$ python3 -q
>>> import numpy as np
>>> np.set_printoptions(precision=1, suppress=True, linewidth=160)
>>> J = np.load("dump.npy")
>>> J.round(1) + 0
array([[ 0. ,  0.1,  0. ,  0. ,  0. ,  0. ,  0. ,  0. ],
       [ 0.1,  0.4,  0.1,  0.2, -0.3,  0.1,  0.3, -0.3],
       [ 0. ,  0.1,  0. ,  0. ,  0. ,  0. ,  0. ,  0. ],
       [ 0. ,  0.2,  0. ,  0.1, -0.1,  0. ,  0.1, -0.1],
       [ 0. , -0.3,  0. , -0.1,  0.2,  0. , -0.2,  0.2],
       [ 0. ,  0.1,  0. ,  0. ,  0. ,  0. ,  0. ,  0. ],
       [ 0. ,  0.3,  0. ,  0.1, -0.2,  0. ,  0.2, -0.2],
       [ 0. , -0.3,  0. , -0.1,  0.2,  0. , -0.2,  0.2]])
>>> left, sig, vt = np.linalg.svd(J)
>>> vecs = vt[:(sig > 1e-8).sum()]
>>> rng = np.random.default_rng(26871)
>>> vec = J[4] + 3 * J[2] + rng.integers(2) * np.eye(8)[5]
>>> vec.round(1) + 0
array([ 0. , -0.1,  0. ,  0. ,  0.1,  1. , -0.1,  0.1])
>>> print(np.round(np.diag(vecs.T @ vecs), 1) + 0)
[0.  0.4 0.  0.1 0.2 0.  0.2 0.2]
>>> np.linalg.matrix_rank(np.vstack([J, vec]))
np.int64(2)
>>> F = np.load("out16.npy")
>>> F
array([[5, 3, 5],
       [5, 3, 5],
       [6, 4, 6],
       [5, 3, 5],
       [5, 3, 5],
       [6, 4, 6],
       [4, 2, 4]])
>>> rk = np.linalg.matrix_rank(F)
>>> rk
np.int64(2)
>>> N = np.linalg.svd(F)[2][rk:].T
>>> np.allclose(F @ N, 0)
True
>>> np.round(F @ N, 1) + 0
array([[0.],
       [0.],
       [0.],
       [0.],
       [0.],
       [0.],
       [0.]])
>>> np.round(N @ N.T, 1) + 0
array([[ 0.5,  0. , -0.5],
       [ 0. ,  0. ,  0. ],
       [-0.5,  0. ,  0.5]])
>>> u, g = F[5], F[4]
>>> u @ u
np.int64(88)
>>> u @ g
np.int64(72)
>>> pr = (u @ g) / (u @ u) * u
>>> np.outer(u, g)
array([[30, 18, 30],
       [20, 12, 20],
       [30, 18, 30]])
>>> pr
array([4.9, 3.3, 4.9])
>>> evals, vecs = np.linalg.eigh(J)
>>> np.round(vecs.T @ vecs, 1) + 0
array([[1., 0., 0., 0., 0., 0., 0., 0.],
       [0., 1., 0., 0., 0., 0., 0., 0.],
       [0., 0., 1., 0., 0., 0., 0., 0.],
       [0., 0., 0., 1., 0., 0., 0., 0.],
       [0., 0., 0., 0., 1., 0., 0., 0.],
       [0., 0., 0., 0., 0., 1., 0., 0.],
       [0., 0., 0., 0., 0., 0., 1., 0.],
       [0., 0., 0., 0., 0., 0., 0., 1.]])
>>> np.abs(vecs[:, -1])
array([0.1, 0.6, 0.1, 0.3, 0.4, 0.1, 0.4, 0.4])
>>> np.round(np.linalg.eigvalsh(J + -1 * np.eye(8)), 1) + 0
array([-1., -1., -1., -1., -1., -1., -1.,  0.])
>>> np.round(vecs @ np.diag(evals) @ vecs.T, 1) + 0
array([[ 0. ,  0.1,  0. ,  0. ,  0. ,  0. ,  0. ,  0. ],
       [ 0.1,  0.4,  0.1,  0.2, -0.3,  0.1,  0.3, -0.3],
       [ 0. ,  0.1,  0. ,  0. ,  0. ,  0. ,  0. ,  0. ],
       [ 0. ,  0.2,  0. ,  0.1, -0.1,  0. ,  0.1, -0.1],
       [ 0. , -0.3,  0. , -0.1,  0.2,  0. , -0.2,  0.2],
       [ 0. ,  0.1,  0. ,  0. ,  0. ,  0. ,  0. ,  0. ],
       [ 0. ,  0.3,  0. ,  0.1, -0.2,  0. ,  0.2, -0.2],
       [ 0. , -0.3,  0. , -0.1,  0.2,  0. , -0.2,  0.2]])
>>> print(np.abs(vecs[:, -1]).round(6).argmax())
1
>>> evals.round(1) + 0
array([0., 0., 0., 0., 0., 0., 0., 1.])
>>> print(round(float(evals.sum()), 1), np.trace(J))
1.0 1.0
>>> M2 = F / np.linalg.norm(F, axis=1, keepdims=True)
>>> C2 = M2 @ M2.T
>>> print(np.argwhere(np.triu(np.abs(C2) > 0.95, 1)))
[[0 1]
 [0 2]
 [0 3]
 [0 4]
 [0 5]
 [0 6]
 [1 2]
 [1 3]
 [1 4]
 [1 5]
 [1 6]
 [2 3]
 [2 4]
 [2 5]
 [2 6]
 [3 4]
 [3 5]
 [3 6]
 [4 5]
 [4 6]
 [5 6]]
>>> round(float(np.degrees(np.arccos(np.clip(C2[6, 5], -1, 1)))), 1)
5.8
>>> (np.abs(C2) > 0.9).astype(int)
array([[1, 1, 1, 1, 1, 1, 1],
       [1, 1, 1, 1, 1, 1, 1],
       [1, 1, 1, 1, 1, 1, 1],
       [1, 1, 1, 1, 1, 1, 1],
       [1, 1, 1, 1, 1, 1, 1],
       [1, 1, 1, 1, 1, 1, 1],
       [1, 1, 1, 1, 1, 1, 1]])
>>> arr = np.load("run18.npy")
>>> arr
array([[ 5.,  3., -2., -5.,  2., -1., -1.],
       [-5.,  6., -5.,  1.,  1.,  2.,  1.],
       [ 6., -3.,  4., -7., -1.,  1.,  0.],
       [ 1., -1.,  9., -5.,  0.,  0.,  2.],
       [ 0.,  0.,  0.,  0.,  0.,  1.,  3.],
       [ 0.,  0.,  0.,  0.,  1.,  0.,  1.],
       [ 0.,  0.,  0.,  0., -3.,  0.,  1.]])
>>> u = np.array([-1, 1, -2, -1, -2, 0, -3])
>>> M2 = arr + np.outer(u, np.eye(7)[4])
>>> np.linalg.matrix_rank(np.linalg.inv(M2) - np.linalg.inv(arr), tol=1e-8)
np.int64(1)
>>> M2
array([[ 5.,  3., -2., -5.,  1., -1., -1.],
       [-5.,  6., -5.,  1.,  2.,  2.,  1.],
       [ 6., -3.,  4., -7., -3.,  1.,  0.],
       [ 1., -1.,  9., -5., -1.,  0.,  2.],
       [ 0.,  0.,  0.,  0., -2.,  1.,  3.],
       [ 0.,  0.,  0.,  0.,  1.,  0.,  1.],
       [ 0.,  0.,  0.,  0., -6.,  0.,  1.]])
>>> np.linalg.lstsq(J[:-1].T, J[-1])[2]
np.int32(1)
>>> np.abs(np.diag(np.linalg.qr(J)[1])) > 1e-9
array([ True, False, False, False, False, False, False, False])
>>> W = np.array([[-7, -8, -6],
...     [-7, -4, -3],
...     [6, 2, 0],
...     [3, -3, 6],
...     [9, -8, 3],
...     [-9, 2, 2],
...     [7, 6, 5]])
>>> c = np.array([3, 2, 4])
>>> H = np.maximum(arr @ W + c, 0)
>>> print(np.linalg.matrix_rank(H))
3
>>> print((H > 0).mean(axis=0))
[0.4 0.7 0.4]
>>> H
array([[ 0.,  0.,  0.],
       [ 0.,  7., 34.],
       [ 0.,  5.,  0.],
       [56., 43.,  0.],
       [15., 22., 21.],
       [19.,  0., 12.],
       [ 0., 32.,  0.]])
>>> W2 = np.array([[0, 2], [3, 1], [3, 2]])
>>> W @ W2
array([[-42, -34],
       [-21, -24],
       [  6,  14],
       [  9,  15],
       [-15,  16],
       [ 12, -12],
       [ 33,  30]])
>>> H @ W2
array([[  0.,   0.],
       [123.,  75.],
       [ 15.,   5.],
       [129., 155.],
       [129.,  94.],
       [ 36.,  62.],
       [ 96.,  32.]])
>>> (H @ W2).round(6).argmax(axis=1)
array([0, 0, 0, 1, 0, 1, 0])
>>> M2 = arr / np.sqrt((arr ** 2).mean(axis=1, keepdims=True))
>>> np.linalg.matrix_rank(M2) == np.linalg.matrix_rank(arr)
np.True_
>>> print(np.linalg.norm(M2, axis=1))
[2.6 2.6 2.6 2.6 2.6 2.6 2.6]
>>> M2[4]
array([0. , 0. , 0. , 0. , 0. , 0.8, 2.5])
>>> M2 = np.linalg.inv(arr)
>>> print(M2.round(1) + 0)
[[ 0.2 -0.2 -0.2  0.   0.9 -1.8 -0.5]
 [ 0.2 -0.1 -0.3  0.1  0.7 -1.6 -0.3]
 [ 0.1 -0.1 -0.2  0.2  0.5 -1.2 -0.3]
 [ 0.1 -0.2 -0.3  0.   0.9 -1.9 -0.5]
 [ 0.   0.   0.   0.   0.   0.2 -0.2]
 [ 0.   0.   0.   0.   1.  -2.2 -0.8]
 [ 0.   0.   0.   0.   0.   0.8  0.2]]
>>> (np.abs(M2) > 1e-9).astype(int)
array([[1, 1, 1, 1, 1, 1, 1],
       [1, 1, 1, 1, 1, 1, 1],
       [1, 1, 1, 1, 1, 1, 1],
       [1, 1, 1, 1, 1, 1, 1],
       [0, 0, 0, 0, 0, 1, 1],
       [0, 0, 0, 0, 1, 1, 1],
       [0, 0, 0, 0, 0, 1, 1]])
>>> np.round(arr @ M2, 1) + 0
array([[1., 0., 0., 0., 0., 0., 0.],
       [0., 1., 0., 0., 0., 0., 0.],
       [0., 0., 1., 0., 0., 0., 0.],
       [0., 0., 0., 1., 0., 0., 0.],
       [0., 0., 0., 0., 1., 0., 0.],
       [0., 0., 0., 0., 0., 1., 0.],
       [0., 0., 0., 0., 0., 0., 1.]])
>>> np.allclose(M2, arr.T)
False
>>> np.round(np.linalg.det(arr) * np.linalg.det(M2), 1)
np.float64(1.0)
>>> M = np.load("test0.npy")
>>> print(M)
[[-0.7  0.3 -0.7 -0.4 -0.8 -0.3 -1. ]
 [-0.2  1.4 -0.1 -0.4  0.4 -1.4  1.1]
 [-1.9  1.1 -2.  -1.1 -2.3 -1.3 -2.7]
 [-0.6 -0.4 -0.7 -0.2 -1.1  0.4 -1.7]]
>>> round(float(np.linalg.norm(M, 2) / np.linalg.norm(M)), 1)
0.9
>>> np.argsort(-np.linalg.norm(M, axis=0).round(6), kind="stable")[:3]
array([6, 4, 2])
>>> np.linalg.cond(M) > 100
np.True_
>>> [round(float(x), 1) for x in np.linalg.svd(M, compute_uv=False)[:3]]
[5.5, 2.7, 0.0]
